$ python3 -q
>>> import numpy as np
>>> np.set_printoptions(precision=2, suppress=True, linewidth=200, sign=" ")
>>> m1 = np.array([[-3, -2, 2, 2, 5, 2],
...     [4, 0, 1, -3, -3, 1],
...     [2, 1, -5, 1, 1, 0],
...     [2, -3, -1, 1, 5, 1],
...     [1, -3, -5, 3, 3, 3],
...     [-3, -5, 1, 5, -1, 1],
...     [-1, 3, -2, -1, 3, 1],
...     [-2, 5, 0, -1, 1, -1],
...     [1, 1, -3, -2, 5, -4],
...     [-3, -3, -5, 3, -4, -3],
...     [1, -1, 4, -4, 0, -5],
...     [-5, 0, 2, -5, -3, -4],
...     [-3, -1, 5, -1, -2, 3]])
>>> m1[-1] = m1[0] + -3 * m1[1]
>>> m1
array([[ -3,  -2,   2,   2,   5,   2],
       [  4,   0,   1,  -3,  -3,   1],
       [  2,   1,  -5,   1,   1,   0],
       [  2,  -3,  -1,   1,   5,   1],
       [  1,  -3,  -5,   3,   3,   3],
       [ -3,  -5,   1,   5,  -1,   1],
       [ -1,   3,  -2,  -1,   3,   1],
       [ -2,   5,   0,  -1,   1,  -1],
       [  1,   1,  -3,  -2,   5,  -4],
       [ -3,  -3,  -5,   3,  -4,  -3],
       [  1,  -1,   4,  -4,   0,  -5],
       [ -5,   0,   2,  -5,  -3,  -4],
       [-15,  -2,  -1,  11,  14,  -1]])
>>> G = np.cov(m1, rowvar=False)
>>> print(np.linalg.eigvalsh(G)[::-1])
[ 48.08  14.87  11.56   7.32   4.02   0.98]
>>> m1.std(axis=0)
array([ 4.6 ,  2.64,  2.84,  4.1 ,  4.59,  2.46])
>>> np.argsort(-m1.std(axis=0).round(6), kind="stable")
array([ 0,  4,  3,  2,  1,  5])
>>> G.shape
(6, 6)
>>> round(np.corrcoef(m1[:, 4], m1[:, 0])[0, 1], 2)
np.float64(-0.55)
>>> A = np.loadtxt("dump.csv", delimiter=",")
>>> A
array([[ 0.,  0.,  0.,  8.,  0.,  0.,  0.,  0.,  0.,  0.,  0.,  0.,  8.,  0.],
       [ 0.,  0.,  5.,  0.,  8.,  0.,  0.,  7.,  0.,  0.,  0.,  0.,  0.,  0.],
       [ 0.,  0.,  0.,  0.,  5.,  2.,  4.,  0.,  2.,  4.,  0.,  0.,  1.,  8.],
       [ 0.,  0.,  1.,  9.,  0.,  0.,  9.,  0.,  4.,  0.,  2.,  0.,  7.,  4.],
       [ 6.,  0.,  0.,  7.,  0.,  0.,  0.,  0.,  0.,  0.,  0.,  0.,  8.,  9.],
       [ 0.,  0.,  0.,  0.,  7.,  0.,  1.,  0.,  0.,  0.,  0.,  2.,  0.,  0.],
       [ 0.,  0.,  0.,  0.,  0.,  0.,  0.,  5.,  0.,  9.,  7.,  5.,  4.,  0.],
       [ 2.,  0.,  0.,  4.,  0.,  2.,  0.,  3.,  5.,  0.,  0.,  0.,  0.,  2.],
       [ 0.,  0.,  0.,  0.,  0.,  0.,  0.,  6.,  9.,  9.,  0.,  0.,  0.,  0.],
       [ 0.,  0.,  0.,  9.,  3.,  9.,  0.,  0.,  0.,  0.,  8.,  0.,  0.,  3.],
       [ 0.,  0.,  0.,  0.,  0.,  0.,  0.,  0.,  0.,  0.,  0.,  0.,  0.,  0.],
       [ 0.,  2.,  9.,  0.,  0.,  0.,  4.,  3.,  0.,  0.,  0.,  0.,  0.,  0.],
       [ 0.,  0.,  0.,  0.,  0.,  0.,  0.,  0.,  0.,  0.,  0.,  5.,  4.,  0.],
       [ 4.,  0.,  0.,  0.,  3.,  2.,  0.,  0.,  0.,  0.,  0.,  8.,  0.,  4.],
       [ 0.,  0.,  0.,  0.,  4.,  0.,  0.,  0.,  0.,  0.,  2.,  0.,  4.,  3.],
       [ 0.,  0.,  0.,  0.,  0.,  0.,  3.,  0.,  8.,  0.,  0.,  7.,  0.,  0.]])
>>> P = A @ np.linalg.solve(A.T @ A, A.T)
>>> round(float(np.trace(P)), 2)
14.0
>>> x = np.array([9, -2, -5, -3, 8, 7, 2, 5, 4, 1, 7, -4, 6, -8])
>>> target = A @ x
>>> print(target)
[ 24.  74.  16.  26.   9.  50.  87.  39.  75.  92.   0. -26.   4.  10.  46.  10.]
>>> print(np.linalg.lstsq(A, target)[0])
[ 9. -2. -5. -3.  8.  7.  2.  5.  4.  1.  7. -4.  6. -8.]
>>> rng = np.random.default_rng(79437)
>>> target = target + 0.1 * rng.normal(size=16)
>>> target
array([ 24.11,  73.98,  15.89,  25.83,   8.99,  49.93,  86.91,  39.03,  75.02,  91.98,   0.15, -25.91,   4.  ,   9.82,  45.94,  10.06])
>>> coef, *_ = np.linalg.lstsq(A, target)
>>> [round(float(np.linalg.norm(np.linalg.solve(A.T @ A + lam * np.eye(14), A.T @ target))), 2) for lam in (0, 1, 10, 100)]
[20.91, 14.38, 11.64, 7.61]
>>> print(np.round(A.T @ (target - A @ coef), 2) + 0)
[ 0.  0.  0.  0.  0.  0.  0.  0.  0.  0.  0.  0.  0.  0.]
>>> coef
array([ 8.9 , -1.88, -4.98, -2.94,  7.99,  6.92,  1.93,  4.99,  4.01,  1.  ,  7.  , -3.97,  5.96, -7.95])
>>> arr = np.loadtxt("a.csv", delimiter=",")
>>> arr
array([[  9.,   0.,  17.,   4.,   5.,   4.,  -5., -11.,  -8.,   1.,  -3.,  -1.,   5.],
       [  0.,   0.,   0.,   0.,   0.,   0.,   0.,   0.,   0.,   0.,   0.,   0.,   0.],
       [ 17.,   0.,  43.,  -8.,  11.,  -1.,  -4.,  -6., -12., -16., -22.,  -5., -10.],
       [  4.,   0.,  -8.,  42.,  24.,  35., -13., -23.,  -8.,  23.,  -5., -26.,  33.],
       [  5.,   0.,  11.,  24.,  35.,  29.,  -6.,   0.,  -4.,  -6., -40., -41.,   4.],
       [  4.,   0.,  -1.,  35.,  29.,  33., -10., -13.,  -6.,  11., -20., -33.,  21.],
       [ -5.,   0.,  -4., -13.,  -6., -10.,   6.,  13.,   6.,  -9.,  -2.,   4., -13.],
       [-11.,   0.,  -6., -23.,   0., -13.,  13.,  34.,  14., -26., -23.,  -8., -32.],
       [ -8.,   0., -12.,  -8.,  -4.,  -6.,   6.,  14.,   8.,  -6.,  -2.,   0., -10.],
       [  1.,   0., -16.,  23.,  -6.,  11.,  -9., -26.,  -6.,  30.,  31.,  10.,  32.],
       [ -3.,   0., -22.,  -5., -40., -20.,  -2., -23.,  -2.,  31.,  66.,  50.,  23.],
       [ -1.,   0.,  -5., -26., -41., -33.,   4.,  -8.,   0.,  10.,  50.,  51.,   0.],
       [  5.,   0., -10.,  33.,   4.,  21., -13., -32., -10.,  32.,  23.,   0.,  38.]])
>>> # 2 groups of indices that never mix
>>> r0 = np.array([3, 5, 9])
>>> np.cross(A[15, :3], A[5, :3])
array([ 0.,  0.,  0.])
>>> print(np.polyval(r0, A[15]))
[   9.    9.    9.    9.    9.    9.   51.    9.  241.    9.    9.  191.    9.    9.]
>>> np.convolve(A[15], r0)
array([  0.,   0.,   0.,   0.,   0.,   0.,   9.,  15.,  51.,  40.,  72.,  21.,  35.,  63.,   0.,   0.])
